$ ipython --no-banner

In [1]: import numpy as np

In [2]: from numpy import linalg as LA

In [3]: np.set_printoptions(suppress=True, linewidth=120)

In [4]: J = np.load("dump.npy")

In [5]: J
Out[5]: 
array([[ 1,  1,  2],
       [-3, -3, -6],
       [ 1,  1,  2],
       [-1, -1, -2]])

In [6]: U, sv, Vh = LA.svd(J, full_matrices=False)

In [7]: np.round(U.T @ J @ Vh.T, 1) + 0
Out[7]: 
array([[8.5, 0. , 0. ],
       [0. , 0. , 0. ],
       [0. , 0. , 0. ]])

In [8]: U.shape, sv.shape, Vh.shape
Out[8]: ((4, 3), (3,), (3, 3))

In [9]: np.cumsum(sv ** 2) / np.sum(sv ** 2)
Out[9]: array([1., 1., 1.])

In [10]: np.round(sv / sv[0], 1) + 0
Out[10]: array([1., 0., 0.])

In [11]: U, sv, Vh = LA.svd(J)

In [12]: evecs = Vh[:(sv > 1e-8).sum()]

In [13]: rng = np.random.default_rng(641)

In [14]: vec = J[0] + 5 * J[3] + rng.integers(2) * np.eye(3)[2]

In [15]: vec
Out[15]: array([-4., -4., -7.])

In [16]: np.round(np.diag(evecs.T @ evecs), 1)
Out[16]: array([0.2, 0.2, 0.7])

In [17]: round(LA.norm(vec - evecs.T @ evecs @ vec), 1)
Out[17]: np.float64(0.6)

In [18]: np.allclose(evecs.T @ evecs @ vec, vec)
Out[18]: False

In [19]: [round(float(x), 1) for x in LA.svd(J, compute_uv=False)[:3]]
Out[19]: [8.5, 0.0, 0.0]

In [20]: np.argsort(-LA.norm(J, axis=0).round(6), kind="stable")[:3]
Out[20]: array([2, 0, 1])

In [21]: round(float(LA.norm(J, 2) / LA.norm(J)), 1)
Out[21]: 1.0

In [22]: E = np.load("layer12.npy")

In [23]: E.round(1) + 0
Out[23]: 
array([[-48.1, -50.3, -55.8, -21.1],
       [-29.1, -32.4, -35.4, -16.6],
       [-21.6, -25.3, -27.1, -14.6],
       [-17.9, -21.7, -23. , -13.5],
       [-10.1, -14.1, -14.2, -10.8],
       [ -9.6, -13.7, -13.7, -10.6],
       [ -8.2, -12.2, -12. , -10. ],
       [ -8.1, -12.2, -11.9, -10. ],
       [ -5.8,  -9.9,  -9.2,  -9. ],
       [ -5.4,  -9.5,  -8.7,  -8.8],
       [ -3.7,  -7.6,  -6.6,  -7.8],
       [ -0.6,  -4.1,  -2.5,  -5.2],
       [ -0.3,  -3.5,  -2. ,  -4.7],
       [  0. ,  -2.9,  -1.4,  -4. ],
       [  0.2,  -1.9,  -0.6,  -2.6],
       [  0.2,  -1.9,  -0.6,  -2.6],
       [  0.9,   3.5,   1.4,   2.3],
       [  1.2,   4.3,   1.8,   2.7],
       [  3.1,   7.9,   3.9,   4.1],
       [  4.8,  10.8,   5.7,   4.9],
       [  5.5,  11.8,   6.4,   5.2],
       [ 22.5,  35.2,  23.5,  10.1],
       [ 25.9,  39.4,  26.8,  10.8],
       [ 31.7,  46.7,  32.6,  12. ],
       [ 47.7,  66.2,  48.4,  15. ],
       [ 48.5,  67.1,  49.1,  15.1],
       [ 53.4,  73. ,  54. ,  15.9],
       [ 88.8, 114.3,  88.8,  21.5]])

In [24]: U, sv, Vh = LA.svd(E)

In [25]: sv.round(1) + 0
Out[25]: array([295.1,  28.1,  17.2,   0. ])

In [26]: np.argmax(sv[:-1] / (sv[1:] + 1e-6)) + 1
Out[26]: np.int64(3)

In [27]: out = U[:, :3] @ np.diag(sv[:3]) @ Vh[:3]

In [28]: out.round(1) + 0
Out[28]: 
array([[-48.1, -50.3, -55.8, -21.1],
       [-29.1, -32.4, -35.4, -16.6],
       [-21.6, -25.3, -27.1, -14.6],
       [-17.9, -21.7, -23. , -13.5],
       [-10.1, -14.1, -14.2, -10.8],
       [ -9.6, -13.7, -13.7, -10.6],
       [ -8.2, -12.2, -12. , -10. ],
       [ -8.1, -12.2, -11.9, -10. ],
       [ -5.8,  -9.9,  -9.2,  -9. ],
       [ -5.4,  -9.5,  -8.7,  -8.8],
       [ -3.7,  -7.6,  -6.6,  -7.8],
       [ -0.6,  -4.1,  -2.5,  -5.2],
       [ -0.3,  -3.5,  -2. ,  -4.7],
       [  0. ,  -2.9,  -1.4,  -4. ],
       [  0.2,  -1.9,  -0.6,  -2.6],
       [  0.2,  -1.9,  -0.6,  -2.6],
       [  0.9,   3.5,   1.4,   2.3],
       [  1.2,   4.3,   1.8,   2.7],
       [  3.1,   7.9,   3.9,   4.1],
       [  4.8,  10.8,   5.7,   4.9],
       [  5.5,  11.8,   6.4,   5.2],
       [ 22.5,  35.2,  23.5,  10.1],
       [ 25.9,  39.4,  26.8,  10.8],
       [ 31.7,  46.7,  32.6,  12. ],
       [ 47.7,  66.2,  48.4,  15. ],
       [ 48.5,  67.1,  49.1,  15.1],
       [ 53.4,  73. ,  54. ,  15.9],
       [ 88.8, 114.3,  88.8,  21.5]])

In [29]: round(LA.norm(E - out) / LA.norm(E), 1)
Out[29]: np.float64(0.0)

In [30]: LA.matrix_rank(out)
Out[30]: np.int64(3)

In [31]: LA.cond(E) > 100
Out[31]: np.True_

In [32]: round(float(LA.norm(E, 2) / LA.norm(E)), 1)
Out[32]: 1.0

In [33]: [round(float(x), 1) for x in LA.svd(E, compute_uv=False)[:3]]
Out[33]: [295.1, 28.1, 17.2]

In [34]: np.argsort(-LA.norm(E, axis=0).round(6), kind="stable")[:3]
Out[34]: array([1, 2, 0])

In [35]: LA.matrix_rank(E, rtol=0.1)
Out[35]: np.int64(1)

In [36]: C2 = np.cov(E, rowvar=False)

In [37]: np.round(np.corrcoef(E.T), 1)
Out[37]: 
array([[1. , 1. , 1. , 0.9],
       [1. , 1. , 1. , 0.9],
       [1. , 1. , 1. , 1. ],
       [0.9, 0.9, 1. , 1. ]])

In [38]: C2.shape
Out[38]: (4, 4)

In [39]: np.round(np.median(E, axis=0), 1)
Out[39]: array([ 0.1, -2.4, -1. , -3.3])

In [40]: np.round(LA.eigvalsh(C2)[::-1], 1) + 0
Out[40]: array([3099. ,   14. ,    8.4,    0. ])

In [41]: A = rng.normal(size=(14, 4))

In [42]: A = 3 * A / LA.norm(A, axis=1, keepdims=True)

In [43]: A.round(1) + 0
Out[43]: 
array([[ 0.4, -0.1,  1.7,  2.4],
       [-0.4, -0.4,  1.1, -2.7],
       [ 0.6,  2.9,  0.5, -0.4],
       [-1.3, -2.3, -1.3,  0.6],
       [-2.2,  1. ,  0.6, -1.6],
       [ 0. ,  3. ,  0.3,  0.1],
       [-2.3,  1.7, -0.8, -0.1],
       [ 0.6,  1.4, -2.3, -1.1],
       [-2.7, -0.1, -1.3, -0.2],
       [-0.7, -2.8,  0.3,  0.8],
       [-0.8, -0.5, -2.6,  1.2],
       [-1.5,  0.7,  0.1, -2.5],
       [ 1. , -2.4,  1.4, -0.3],
       [ 0. , -1.6,  0.9,  2.4]])

In [44]: hat = A @ LA.solve(A.T @ A, A.T)

In [45]: np.round(np.trace(hat), 1)
Out[45]: np.float64(4.0)

In [46]: np.round(LA.eigvalsh(hat), 1) + 0
Out[46]: array([0., 0., 0., 0., 0., 0., 0., 0., 0., 0., 1., 1., 1., 1.])

In [47]: d = LA.norm(A[:, None] - A[None], axis=-1)

In [48]: LA.matrix_rank(d ** 2)
Out[48]: np.int64(5)

In [49]: d[:5, :5].round(1)
Out[49]: 
array([[0. , 5.3, 4.3, 4.5, 5.1],
       [5.3, 0. , 4.2, 4.6, 2.6],
       [4.3, 4.2, 0. , 5.9, 3.6],
       [4.5, 4.6, 5.9, 0. , 4.5],
       [5.1, 2.6, 3.6, 4.5, 0. ]])

In [50]: d.shape
Out[50]: (14, 14)

In [51]: C2 = np.cov(A, rowvar=False)

In [52]: np.round(np.polyfit(A[:, 1], A[:, 3], 1), 1)
Out[52]: array([-0.3, -0.1])

In [53]: C2.round(1) + 0
Out[53]: 
array([[ 1.4, -0.1,  0.6,  0.5],
       [-0.1,  3.5, -0.3, -1. ],
       [ 0.6, -0.3,  1.8,  0. ],
       [ 0.5, -1. ,  0. ,  2.4]])

In [54]: np.argwhere(np.triu(np.abs(np.corrcoef(A.T)) > 0.8, 1))
Out[54]: array([], shape=(0, 2), dtype=int64)

In [55]: np.round(LA.eigvalsh(C2)[::-1], 1)
Out[55]: array([4.1, 2.2, 1.9, 0.9])

In [56]: np.argsort(-A.std(axis=0).round(6), kind="stable")
Out[56]: array([1, 3, 2, 0])

In [57]: C2.shape
Out[57]: (4, 4)

In [58]: np.round(A.std(axis=0), 1)
Out[58]: array([1.2, 1.8, 1.3, 1.5])

In [59]: Xs = A - A.mean(axis=0)

In [60]: U, sv, Vh = LA.svd(Xs, full_matrices=False)

In [61]: np.abs(Vh[0]).argmax()
Out[61]: np.int64(1)

In [62]: np.abs(U[:, 0]).argmax()
Out[62]: np.int64(9)

In [63]: round(float((sv ** 2).sum() ** 2 / (sv ** 4).sum()), 1)
Out[63]: 3.2

In [64]: np.searchsorted(np.cumsum(sv ** 2) / (sv ** 2).sum(), 0.9) + 1
Out[64]: np.int64(3)

In [65]: np.round(Xs.mean(axis=0), 1) + 0
Out[65]: array([0., 0., 0., 0.])

In [66]: sv.round(1)
Out[66]: array([7.3, 5.3, 5. , 3.4])

In [67]: np.round(np.abs(Vh[-1]), 1)
Out[67]: array([0.8, 0.1, 0.5, 0.3])
